% python3 -q
>>> import numpy as np
>>> np.set_printoptions(precision=1, suppress=True, linewidth=200, sign=" ")
>>> mat = np.load("block9.npy")
>>> mat
array([[ -3.8,  -6.4,   1.2,   9.2,   2.1,  -1.1],
       [  2.1,  -7. ,  -3.9,   8.3,   0.7,  -3.8],
       [ -2.9,  -0.3,   9.7,  11.2,  -0.7,   1.1],
       [ -5.9,  -2.1,   5.1,   7.8,  -3.9,   1.9],
       [  3.2,  -4.8,   1.3,   8.8,   3.5,  -1.1],
       [  6.3,  -2.9,  -3.4,  -5.8,   4.8,   2. ],
       [  0.9,   5.9,  -3.8, -11.6,   3.6,  -0.1],
       [  1.1,   0.7,   0.6,  -5.3,   1.4,   2.7],
       [  1.5,   3.7,  -1. ,  -5.2,  -1.9,   2.3],
       [  4.2,  -2.4,  -7.8,  -8. ,  -1.3,  -0.8],
       [  0.2,   0.9,   8.3,   3.4,  -2.5,   5.4],
       [  0.3,   4.5,  -1.7, -12.1,   5.5,  -2. ],
       [ -0.1,  -1.9,  -7.2,  -3. ,   1.4,  -0.6],
       [  2.8, -10.9,  -1.3,  -1.1,   1.6,   8. ],
       [  2.7,   1.5,  -3.6,   1.5,   3.7,  -1.9],
       [ -7.2,   5.4,   8.7,  10.4,  -2.2,  -2. ],
       [ -0.9,   2. ,  -4.1,  -6.2,   3.4,  -4.2],
       [ 11.3,  11.8,  -7.2, -18.8,   6. ,   1.4],
       [  7. ,  -1.1, -12.2,  -1.1,   0.4,  -5.6],
       [  2.5,  -1.7,  -4.1,  -5.3,   1.3,   1.7],
       [  2.5,   5. ,  -3.4,  -3.3,   2.2,  -3.6],
       [  3.8,   0.2,  -8.9,   2.7,   1.8,  -7.1],
       [  8.6,   6.2, -11.5,  -8.5,   5.7,  -3.2],
       [ -1.1,  -7.1,  -1.8,   5.1,  -2.2,  -2.7],
       [ -2.2,   3.4,   3.9,   0.6,  -0.2,   4.8],
       [ -4.5,   5.5,  10.9,  -3.5,  -4.1,   5.1],
       [ -0.9,  -1.5,   2.2,   2. ,  -1.6,  -2. ],
       [ -2.9,  -0.7,   5.4,  -1.4,  -2.6,   2.4],
       [  7.2,  -5.8, -10.6,  12.5,   3.8,  -8. ]])
>>> G = np.cov(mat, rowvar=False)
>>> np.median(mat, axis=0)
array([ 1.1, -0.3, -1.8, -1.1,  1.4, -0.8])
>>> np.round(np.corrcoef(mat.T), 1) + 0
array([[ 1. ,  0.1, -0.8, -0.4,  0.7, -0.3],
       [ 0.1,  1. ,  0.1, -0.6,  0.2,  0. ],
       [-0.8,  0.1,  1. ,  0.4, -0.6,  0.6],
       [-0.4, -0.6,  0.4,  1. , -0.4, -0.2],
       [ 0.7,  0.2, -0.6, -0.4,  1. , -0.3],
       [-0.3,  0. ,  0.6, -0.2, -0.3,  1. ]])
>>> np.round(np.polyfit(mat[:, 5], mat[:, 1], 1), 1) + 0
array([ 0.1,  0. ])
>>> round(float(np.corrcoef(mat[:, 5], mat[:, 1])[0, 1]), 1)
0.0
>>> cen = (mat - mat.mean(axis=0)) / mat.std(axis=0)
>>> cen.std(axis=0)
array([ 1.,  1.,  1.,  1.,  1.,  1.])
>>> np.argwhere(np.abs(cen) > 2)
array([[ 13,   1],
       [ 13,   5],
       [ 17,   0],
       [ 17,   1],
       [ 17,   3],
       [ 28,   5]])
>>> b = np.linalg.lstsq(np.delete(cen, 5, axis=1), cen[:, 5])[0]
>>> np.abs(b).argmax()
np.int64(2)
>>> round(1 - np.var(cen[:, 5] - np.delete(cen, 5, axis=1) @ b), 1)
np.float64(0.8)
>>> b
array([ 0.4, -0.5,  1.2, -0.8, -0.1])
>>> Z = mat[[13, 9]].astype(float)
>>> for _ in range(3):
...     idx = np.linalg.norm(mat[:, None] - Z, axis=-1).argmin(axis=1)
...     Z = np.array([mat[idx == j].mean(axis=0) for j in range(2)])
... 
>>> idx
array([ 0,  0,  0,  0,  0,  1,  1,  1,  1,  1,  0,  1,  1,  0,  1,  0,  1,  1,  1,  1,  1,  1,  1,  0,  0,  0,  0,  0,  1])
>>> Z[1] - Z[0]
array([ 5.5,  3.6, -9.4, -9.5,  3.5, -2.9])
>>> np.bincount(idx)
array([ 13,  16])
>>> Z
array([[-1.8, -2. ,  3.8,  4.7, -0.9,  1.2],
       [ 3.7,  1.6, -5.6, -4.8,  2.6, -1.7]])
>>> A2 = np.array([[2, 0], [1, 0], [2, 3], [2, 1], [1, 1], [3, 3]])
>>> np.vstack([mat, A2.T]).shape
(31, 6)
>>> d = np.linalg.norm(mat[:, None] - mat[None], axis=-1)
>>> d[:5, :5]
array([[  0. ,   8.4,  11.3,   9.2,   7.3],
       [  8.4,   0. ,  17. ,  14.9,   7. ],
       [ 11.3,  17. ,   0. ,   7.5,  12.5],
       [  9.2,  14.9,   7.5,   0. ,  13. ],
       [  7.3,   7. ,  12.5,  13. ,   0. ]])
>>> d[6].round(6).argsort(kind="stable")[:4]
array([  6,  11,  16,  20])
>>> np.flatnonzero(d[6] < d.mean() / 2)
array([  6,  11,  16])
>>> d.shape
(29, 29)
